>>> import numpy as np
>>> import numpy.linalg as la
>>> np.set_printoptions(suppress=True, linewidth=160)
>>> def tidy(a):
...     return np.round(a, 3) + 0
... 
>>> Z = np.array([[0, 0, 2, 0, 2, 1, 0, 2, 1, 0, 2, 1],
...     [1, 0, 2, 2, 1, 2, 2, 2, 1, 0, 0, 1]])
>>> F = np.repeat(Z, 47 // 2, axis=0)
>>> rng = np.random.default_rng(265)
>>> F = F + 0.3 * rng.normal(size=F.shape)
>>> tidy(F)
array([[-0.139,  0.283,  1.871, -0.323,  2.263,  1.207,  0.164,  2.277,  1.003, -0.323,  1.783,  1.018],
       [-0.042,  0.195,  2.621,  0.007,  2.059,  1.394,  0.452,  2.028,  0.841, -0.542,  1.28 ,  0.556],
       [ 0.318,  0.095,  1.774, -0.681,  2.183,  0.617,  0.3  ,  2.597,  1.36 , -0.705,  2.041,  1.248],
       [ 0.136, -0.161,  2.221,  0.052,  2.099,  0.611,  0.378,  1.841,  0.915,  0.629,  2.019,  0.987],
       [ 0.44 ,  0.353,  1.888, -0.169,  1.908,  0.476,  0.029,  1.725,  1.686,  0.02 ,  1.409,  1.277],
       [ 0.002,  0.09 ,  2.058, -0.167,  1.747,  0.464, -0.108,  1.874,  0.744, -0.076,  1.927,  1.07 ],
       [ 0.274,  0.178,  2.579,  0.925,  1.805,  1.239, -0.419,  1.95 ,  1.113,  0.221,  2.012,  0.884],
       [-0.206, -0.364,  1.831, -0.215,  1.578,  0.662,  0.119,  1.76 ,  0.258,  0.07 ,  1.776,  0.898],
       [ 0.349, -0.05 ,  1.992, -0.429,  1.924,  1.484, -0.318,  1.776,  0.667,  0.023,  2.067,  1.526],
       [-0.346, -0.025,  2.354, -0.208,  1.811,  0.927, -0.37 ,  2.022,  0.516,  0.234,  1.716,  1.116],
       [ 0.244, -0.234,  1.93 ,  0.136,  1.841,  0.898, -0.378,  1.713,  1.414,  0.117,  2.281,  1.161],
       [-0.109, -0.673,  1.554,  0.338,  2.014,  1.468, -0.198,  2.124,  0.935,  0.695,  1.518,  1.351],
       [-0.727, -0.233,  2.307, -0.354,  2.077,  0.908, -0.007,  2.043,  1.267, -0.032,  2.167,  0.71 ],
       [-0.271,  0.152,  1.633,  0.465,  2.265,  1.381, -0.033,  2.179,  1.326, -0.272,  2.61 ,  0.988],
       [-0.091,  0.517,  2.062,  0.655,  1.915,  1.092,  0.476,  2.067,  1.351,  0.302,  1.692,  0.516],
       [ 0.133, -0.298,  2.176, -0.588,  2.308,  0.803,  0.282,  2.039,  1.482,  0.271,  2.314,  1.363],
       [ 0.268, -0.379,  2.081, -0.173,  2.638,  1.252,  0.223,  2.018,  0.954, -0.718,  1.771,  0.825],
       [-0.052, -0.283,  2.033, -0.109,  1.924,  0.8  , -0.193,  2.013,  1.429, -0.119,  2.041,  1.069],
       [-0.108, -0.358,  2.565, -0.471,  1.097,  1.058,  0.167,  2.338,  1.157, -0.362,  2.445,  1.375],
       [ 0.268,  0.356,  2.019,  0.093,  1.957,  1.579, -0.382,  2.057,  0.791,  0.082,  1.446,  0.874],
       [-0.194, -0.201,  1.75 ,  0.236,  1.807,  1.276, -0.261,  1.756,  1.038, -0.093,  1.963,  1.062],
       [-0.502,  0.037,  2.124,  0.062,  1.638,  0.779, -0.561,  1.843,  0.912, -0.355,  1.751,  1.491],
       [-0.508, -0.409,  1.833, -0.285,  1.775,  1.21 , -0.113,  2.12 ,  0.635,  0.01 ,  1.73 ,  1.557],
       [ 0.953,  0.098,  2.526,  2.51 ,  1.088,  1.873,  1.525,  1.696,  1.226, -0.163, -0.059,  1.301],
       [ 1.063,  0.268,  1.741,  2.111,  1.393,  2.289,  1.963,  1.645,  1.266, -0.451, -0.454,  1.24 ],
       [ 0.911,  0.202,  2.188,  2.242,  1.397,  1.926,  1.877,  1.572,  1.023,  0.086, -0.15 ,  1.262],
       [ 1.515,  0.29 ,  2.209,  2.039,  0.745,  1.274,  1.781,  1.607,  0.563, -0.461,  0.004,  0.816],
       [ 0.953, -0.147,  1.684,  2.547,  1.149,  2.203,  2.082,  2.01 ,  1.33 ,  0.108,  0.004,  1.052],
       [ 0.2  ,  0.347,  2.032,  2.246,  1.001,  2.17 ,  1.901,  2.061,  1.368,  0.235,  0.274,  1.258],
       [ 1.02 , -0.272,  2.373,  2.012,  1.161,  2.028,  1.836,  1.727,  1.149,  0.227, -0.522,  1.186],
       [ 0.396, -0.112,  2.162,  1.714,  1.5  ,  2.099,  1.646,  2.251,  1.394, -0.024,  0.298,  1.028],
       [ 0.568,  0.096,  2.25 ,  1.348,  0.682,  2.224,  2.495,  2.635,  1.451,  0.178,  0.206,  1.402],
       [ 0.948,  0.021,  2.158,  1.677,  1.32 ,  2.03 ,  2.153,  2.439,  0.788, -0.506, -0.277,  1.179],
       [ 1.297, -0.316,  1.495,  1.501,  1.25 ,  1.387,  2.501,  2.174,  1.052,  0.253,  0.09 ,  1.052],
       [ 0.925, -0.262,  2.348,  1.998,  0.754,  2.303,  1.829,  2.139,  1.282, -0.227,  0.207,  1.723],
       [ 1.04 , -0.062,  2.052,  1.933,  1.1  ,  2.176,  1.919,  1.922,  0.264,  0.546, -0.048,  1.419],
       [ 1.277, -0.303,  1.708,  1.553,  1.193,  1.963,  2.154,  1.974,  1.069,  0.398, -0.077,  0.87 ],
       [ 0.669,  0.037,  1.49 ,  1.544,  1.27 ,  2.275,  1.454,  1.885,  0.726, -0.419,  0.02 ,  1.176],
       [ 0.945,  0.558,  2.097,  1.924,  1.24 ,  1.864,  1.872,  2.07 ,  0.892, -0.438,  0.091,  0.181],
       [ 1.525, -0.099,  1.612,  2.042,  0.818,  1.815,  1.858,  2.136,  1.504, -0.123, -0.107,  0.614],
       [ 0.84 ,  0.095,  2.144,  2.064,  0.656,  1.627,  1.885,  1.76 ,  1.208,  0.283,  0.131,  0.669],
       [ 1.452, -0.47 ,  1.79 ,  2.231,  0.943,  1.814,  1.954,  1.757,  1.067, -0.645,  0.069,  0.918],
       [ 1.239,  0.118,  1.982,  2.13 ,  0.878,  2.13 ,  2.085,  1.364,  1.371, -0.26 , -0.018,  0.632],
       [ 0.609,  0.126,  1.598,  1.727,  1.192,  2.188,  1.68 ,  2.047,  0.814, -0.253,  0.147,  1.117],
       [ 0.669,  0.072,  2.288,  2.172,  1.604,  1.856,  2.346,  1.519,  0.82 , -0.201,  0.124,  1.07 ],
       [ 0.992, -0.429,  1.621,  1.788, -0.036,  1.99 ,  2.747,  2.413,  1.243, -0.117,  0.318,  0.126]])
>>> out = F / np.sqrt((F ** 2).mean(axis=1, keepdims=True))
>>> tidy(la.norm(out, axis=1))
array([3.464, 3.464, 3.464, 3.464, 3.464, 3.464, 3.464, 3.464, 3.464, 3.464, 3.464, 3.464, 3.464, 3.464, 3.464, 3.464, 3.464, 3.464, 3.464, 3.464, 3.464,
       3.464, 3.464, 3.464, 3.464, 3.464, 3.464, 3.464, 3.464, 3.464, 3.464, 3.464, 3.464, 3.464, 3.464, 3.464, 3.464, 3.464, 3.464, 3.464, 3.464, 3.464,
       3.464, 3.464, 3.464, 3.464])
>>> la.matrix_rank(F - F.mean(axis=1, keepdims=True))
np.int64(11)
>>> P = F @ la.solve(F.T @ F, F.T)
>>> np.allclose(P @ P, P)
True
>>> tidy(np.trace(P))
np.float64(12.0)
>>> Z = F[[17, 41]].astype(float)
>>> for _ in range(5):
...     labels = la.norm(F[:, None] - Z, axis=-1).argmin(axis=1)
...     Z = np.array([F[labels == j].mean(axis=0) for j in range(2)])
... 
>>> labels
array([0, 0, 0, 0, 0, 0, 0, 0, 0, 0, 0, 0, 0, 0, 0, 0, 0, 0, 0, 0, 0, 0, 0, 1, 1, 1, 1, 1, 1, 1, 1, 1, 1, 1, 1, 1, 1, 1, 1, 1, 1, 1, 1, 1, 1, 1])
>>> np.abs(Z[1] - Z[0]).argmax()
np.int64(6)
>>> np.bincount(labels)
array([23, 23])
>>> x = np.array([-1, -1, -3, -2, 0, -2, -1, -3, -2, -2, 1, -2])
>>> h = np.maximum(F @ x, 0)
>>> np.flatnonzero(h > 1e-9)
array([], dtype=int64)
>>> feats = np.array([[1, 1, 1, 3, 1, 2, 0, 0, 3, 3, 3, 0, 0, 2],
...     [0, 2, 1, 1, 1, 3, 2, 1, 3, 0, 3, 1, 3, 0],
...     [1, 2, 2, 1, 1, 1, 3, 3, 2, 2, 0, 1, 2, 3],
...     [0, 3, 1, 1, 0, 1, 0, 1, 1, 0, 2, 3, 0, 0],
...     [0, 3, 0, 0, 2, 0, 0, 1, 0, 1, 1, 1, 1, 2],
...     [2, 1, 0, 2, 2, 3, 3, 2, 3, 2, 3, 2, 3, 0],
...     [2, 2, 0, 0, 3, 0, 0, 0, 2, 1, 1, 2, 2, 1],
...     [0, 1, 3, 3, 3, 2, 2, 3, 1, 1, 1, 1, 3, 1],
...     [3, 1, 1, 2, 2, 1, 3, 1, 2, 2, 3, 2, 3, 3]])
>>> feats[-1] = feats[0] + -3 * feats[1]
>>> feats
array([[ 1,  1,  1,  3,  1,  2,  0,  0,  3,  3,  3,  0,  0,  2],
       [ 0,  2,  1,  1,  1,  3,  2,  1,  3,  0,  3,  1,  3,  0],
       [ 1,  2,  2,  1,  1,  1,  3,  3,  2,  2,  0,  1,  2,  3],
       [ 0,  3,  1,  1,  0,  1,  0,  1,  1,  0,  2,  3,  0,  0],
       [ 0,  3,  0,  0,  2,  0,  0,  1,  0,  1,  1,  1,  1,  2],
       [ 2,  1,  0,  2,  2,  3,  3,  2,  3,  2,  3,  2,  3,  0],
       [ 2,  2,  0,  0,  3,  0,  0,  0,  2,  1,  1,  2,  2,  1],
       [ 0,  1,  3,  3,  3,  2,  2,  3,  1,  1,  1,  1,  3,  1],
       [ 1, -5, -2,  0, -2, -7, -6, -3, -6,  3, -6, -3, -9,  2]])
>>> out = feats / np.sqrt((feats ** 2).mean(axis=1, keepdims=True))
>>> tidy(out[8])
array([ 0.215, -1.075, -0.43 ,  0.   , -0.43 , -1.505, -1.29 , -0.645, -1.29 ,  0.645, -1.29 , -0.645, -1.935,  0.43 ])
>>> tidy(la.norm(out, axis=1))
array([3.742, 3.742, 3.742, 3.742, 3.742, 3.742, 3.742, 3.742, 3.742])
>>> la.matrix_rank(out) == la.matrix_rank(feats)
np.True_
>>> rank = la.matrix_rank(feats)
>>> rank
np.int64(8)
>>> N = la.svd(feats)[2][rank:].T
>>> N.shape
(14, 6)
>>> [int(la.matrix_rank(np.delete(feats, i, axis=0))) for i in range(9)]
[8, 8, 7, 7, 7, 7, 7, 7, 8]
>>> [int(la.matrix_rank(feats[:i])) for i in range(1, len(feats) + 1)]
[1, 2, 3, 4, 5, 6, 7, 8, 8]
>>> [int(la.matrix_rank(feats[:, :j + 1])) for j in range(14)]
[1, 2, 3, 4, 5, 6, 7, 8, 8, 8, 8, 8, 8, 8]
>>> np.allclose(feats @ N, 0)
True
